% python3 -q
>>> import numpy as np
>>> np.set_printoptions(precision=1, suppress=True, linewidth=100, floatmode="fixed")
>>> tidy = lambda a: np.round(a, 1) + 0
>>> K = np.loadtxt("data.csv", delimiter=",")
>>> K
array([[7.0, 0.0, 7.0],
       [7.0, 7.0, 0.0],
       [0.0, 7.0, 7.0]])
>>> t3 = np.stack([K, 3 * K, K[::-1]])
>>> t3.sum(axis=0)
array([[28.0,  7.0, 35.0],
       [35.0, 35.0,  0.0],
       [ 7.0, 28.0, 35.0]])
>>> tidy(np.linalg.det(t3))
array([  686.0, 18522.0,  -686.0])
>>> m1 = np.loadtxt("run10.csv", delimiter=",")
>>> m1
array([[-3.0,  1.0,  0.0],
       [ 0.0, -3.0,  1.0],
       [ 0.0,  0.0, -3.0]])
>>> # triangular, det is the product of the diagonal
>>> M2 = np.linalg.inv(m1)
>>> m1 @ M2
array([[1.0, 0.0, 0.0],
       [0.0, 1.0, 0.0],
       [0.0, 0.0, 1.0]])
>>> (np.abs(M2) > 1e-9).astype(int)
array([[1, 1, 1],
       [0, 1, 1],
       [0, 0, 1]])
>>> tidy(M2)
array([[-0.3, -0.1,  0.0],
       [ 0.0, -0.3, -0.1],
       [ 0.0,  0.0, -0.3]])
>>> tidy(np.linalg.det(m1) * np.linalg.det(M2))
np.float64(1.0)
>>> tidy(np.linalg.cond(m1))
np.float64(1.6)
>>> tidy(np.linalg.det(m1) * M2)
array([[9.0, 3.0, 1.0],
       [0.0, 9.0, 3.0],
       [0.0, 0.0, 9.0]])
>>> x0 = np.array([2, -1, 1])
>>> rhs = K @ x0
>>> rhs
array([21.0,  7.0,  0.0])
>>> tidy(np.linalg.solve(K, K[:, 1]))
array([0.0, 1.0, 0.0])
>>> tidy(np.linalg.solve(K, rhs))
array([ 2.0, -1.0,  1.0])
>>> tidy(np.linalg.solve(K, rhs + K[:, 0]))
array([ 3.0, -1.0,  1.0])
>>> mat = np.load("test5.npy")
>>> tidy(mat)
array([[ 0.8,  0.1, -0.3],
       [ 0.1,  0.9,  0.2],
       [-0.3,  0.2,  0.2]])
>>> # symmetric, so the eigenvalues are real
>>> left, sig, vt = np.linalg.svd(mat)
>>> tidy(sig)
array([1.0, 1.0, 0.0])
>>> M2 = left[:, :2] @ np.diag(sig[:2]) @ vt[:2]
>>> tidy(np.linalg.norm(mat - M2) / np.linalg.norm(mat))
np.float64(0.0)
>>> np.linalg.matrix_rank(mat, rtol=0.05)
np.int64(2)
>>> tidy(np.abs(mat - M2).max())
np.float64(0.0)
>>> u = np.array([2, 1, 0])
>>> tidy(np.polyval(u, mat[0]))
array([ 2.3,  0.1, -0.1])
>>> P = np.triu(np.array([[8, 1, -3], [8, -4, -3], [-1, 4, 8]]), 1) + np.eye(3)
>>> M2 = P @ mat @ np.linalg.inv(P)
>>> tidy(np.trace(M2)), tidy(np.trace(mat))
(np.float64(2.0), np.float64(2.0))
>>> tidy(np.poly(M2))
array([ 1.0, -2.0,  1.0,  0.0])
>>> O, _ = np.linalg.qr(np.array([[0.4, 0.5], [-0.5, -0.4]]))
>>> evals = np.array([2, 5])
>>> feats = O @ np.diag(evals) @ O.T
>>> tidy(feats)
array([[3.8, 1.5],
       [1.5, 3.2]])
>>> # symmetric, so the eigenvalues are real
>>> x0 = np.array([-1, 0])
>>> tidy(np.einsum("ij,j->i", feats, x0))
array([-3.8, -1.5])
>>> tidy((feats * x0).sum(axis=1))
array([-3.8, -1.5])
>>> np.sign((feats @ x0).round(6))
array([-1.0, -1.0])
>>> tidy(feats @ (2 * x0))
array([-7.7, -2.9])
>>> tidy(feats @ np.eye(2)[1])
array([1.5, 3.2])
>>> Lm = np.linalg.cholesky(feats)
>>> tidy(np.prod(np.diag(Lm)) ** 2), tidy(np.linalg.det(feats))
(np.float64(10.0), np.float64(10.0))
>>> np.linalg.eigvalsh(feats).min() > 0
np.True_
>>> tidy(Lm)
array([[2.0, 0.0],
       [0.7, 1.6]])
>>> tidy(np.diag(Lm) ** 2)
array([3.8, 2.6])
>>> F = np.load("dump.npy")
>>> F
array([[ 9,  9, -8, -2],
       [ 4, -1, -7, -7],
       [-1,  8,  6,  9],
       [ 8,  3,  9,  3]])
>>> M2 = np.linalg.inv(F)
>>> tidy(np.linalg.inv(M2))
array([[ 9.0,  9.0, -8.0, -2.0],
       [ 4.0, -1.0, -7.0, -7.0],
       [-1.0,  8.0,  6.0,  9.0],
       [ 8.0,  3.0,  9.0,  3.0]])
>>> tidy(M2)
array([[ 0.2, -0.5, -0.4,  0.1],
       [-0.3,  0.7,  0.5,  0.0],
       [-0.3,  0.5,  0.3,  0.1],
       [ 0.4, -1.1, -0.6,  0.0]])
>>> tidy(np.linalg.cond(F))
np.float64(35.4)
>>> O, vecs = np.linalg.qr(F[:, :1])[0], np.linalg.qr(F[:, 1:])[0]
>>> sig = np.linalg.svd(O.T @ vecs, compute_uv=False)
>>> tidy(np.degrees(np.arccos(sig.clip(0, 1))))
array([6.9])
>>> (sig > 0.9).sum()
np.int64(1)
>>> tidy(sig)
array([1.0])
>>> O = F.astype(float).copy()
>>> for j in range(4):
...     O[:, j] -= O[:, :j] @ (O[:, :j].T @ O[:, j])
...     O[:, j] /= np.linalg.norm(O[:, j])
... 
>>> tidy(O.T @ F)
array([[12.7,  7.3, -2.7, -2.4],
       [ 0.0, 10.1,  2.9,  8.7],
       [ 0.0,  0.0, 14.6,  7.8],
       [ 0.0,  0.0,  0.0,  0.8]])
>>> left, sig, vt = np.linalg.svd(F)
>>> tidy(sig)
array([18.8, 16.0,  8.9,  0.5])
>>> M2 = left[:, :3] @ np.diag(sig[:3]) @ vt[:3]
>>> np.linalg.matrix_rank(F, rtol=0.05)
np.int64(3)
>>> tidy(np.linalg.norm(F - M2) / np.linalg.norm(F))
np.float64(0.0)
>>> rng = np.random.default_rng(9262)
>>> labels = rng.permutation(3)
>>> labels
array([2, 1, 0])
>>> M2 = mat[labels][:, labels]
>>> np.allclose(M2, mat)
False
>>> tidy(np.linalg.det(M2)), tidy(np.linalg.det(mat[labels]))
(np.float64(0.0), np.float64(0.0))
>>> tidy(np.sort(np.abs(np.linalg.eigvals(M2))))
array([0.0, 1.0, 1.0])
>>> J = 0.2 ** np.abs(np.subtract.outer(np.arange(2), np.arange(2)))
>>> J
array([[1.0, 0.2],
       [0.2, 1.0]])
>>> # symmetric, so the eigenvalues are real
>>> x0 = np.ones(2)
>>> for _ in range(6):
...     x0 = J @ x0
...     x0 /= np.linalg.norm(x0)
...     print(round(x0 @ J @ x0, 1))
... 
1.2
1.2
1.2
1.2
1.2
1.2
>>> tidy(np.linalg.eigvalsh(J)[-1])
np.float64(1.2)
>>> tidy(x0)
array([0.7, 0.7])
>>> labels = rng.permutation(2)
>>> labels
array([1, 0])
>>> M2 = J[labels][:, labels]
>>> M2
array([[1.0, 0.2],
       [0.2, 1.0]])
>>> tidy(np.linalg.det(M2)), tidy(np.linalg.det(J[labels]))
(np.float64(1.0), np.float64(-1.0))
>>> tidy(np.sort(np.abs(np.linalg.eigvals(M2))))
array([0.8, 1.2])
>>> evals, vecs = np.linalg.eigh(J)
>>> tidy(vecs.T @ J @ vecs)
array([[0.8, 0.0],
       [0.0, 1.2]])
>>> tidy(np.linalg.svd(J, compute_uv=False))
array([1.2, 0.8])
>>> evals.sum(), np.trace(J)
(np.float64(2.0), np.float64(2.0))
>>> tidy(vecs.T @ vecs)
array([[1.0, 0.0],
       [0.0, 1.0]])
>>> M2 = np.array([[-2, 1, 0]])
>>> M = np.block([[np.zeros((1, 1)), M2], [M2.T, np.zeros((3, 3))]])
>>> M
array([[ 0.0, -2.0,  1.0,  0.0],
       [-2.0,  0.0,  0.0,  0.0],
       [ 1.0,  0.0,  0.0,  0.0],
       [ 0.0,  0.0,  0.0,  0.0]])
>>> P = np.triu(np.array([[0, -1], [3, 3]]), 1) + np.eye(2)
>>> M2 = P @ feats @ np.linalg.inv(P)
>>> np.linalg.matrix_rank(M2)
np.int64(2)
>>> tidy(np.linalg.det(M2))
np.float64(10.0)
>>> evals, vecs = np.linalg.eigh(mat)
>>> x0 = np.array([-5, 5, 2])
>>> tidy(np.linalg.eigvalsh(mat[1:, 1:]))
array([0.2, 1.0])
>>> W = np.array([[2, 1, -1, -1, -1],
...     [-2, -3, 3, -1, 1],
...     [2, 0, 1, 2, -1],
...     [3, -3, 1, 0, -1]])
>>> c = np.array([2, 0, 0, 1, -2])
>>> hid = np.maximum(M @ W + c, 0)
>>> (hid > 0).astype(int)
array([[1, 1, 0, 1, 0],
       [0, 0, 1, 1, 0],
       [1, 1, 0, 0, 0],
       [1, 0, 0, 1, 0]])
>>> np.linalg.matrix_rank(hid)
np.int64(4)
>>> hid
array([[8.0, 6.0, 0.0, 5.0, 0.0],
       [0.0, 0.0, 2.0, 3.0, 0.0],
       [4.0, 1.0, 0.0, 0.0, 0.0],
       [2.0, 0.0, 0.0, 1.0, 0.0]])
>>> Z = np.array([[1, -2, 0], [-1, 2, -2], [-1, -2, 1], [2, 0, -2], [1, 0, 0]])
>>> hid @ Z
array([[ 12.0,  -4.0, -22.0],
       [  4.0,  -4.0,  -4.0],
       [  3.0,  -6.0,  -2.0],
       [  4.0,  -4.0,  -2.0]])
>>> A = np.load("m.npy")
>>> A
array([[ 3,  0,  0,  0],
       [ 0, -3,  0,  0],
       [ 0,  0,  0, -2],
       [ 0,  0,  5,  0]])
>>> # splits into 3 blocks
>>> u, v = A[1], A[2]
>>> u @ v
np.int64(0)
>>> u @ u
np.int64(9)
>>> pr = (u @ v) / (u @ u) * u
>>> np.linalg.matrix_rank(np.outer(u, v))
np.int64(1)
>>> np.outer(u, v)
array([[0, 0, 0, 0],
       [0, 0, 0, 6],
       [0, 0, 0, 0],
       [0, 0, 0, 0]])
>>> (v - pr) @ u
np.float64(0.0)
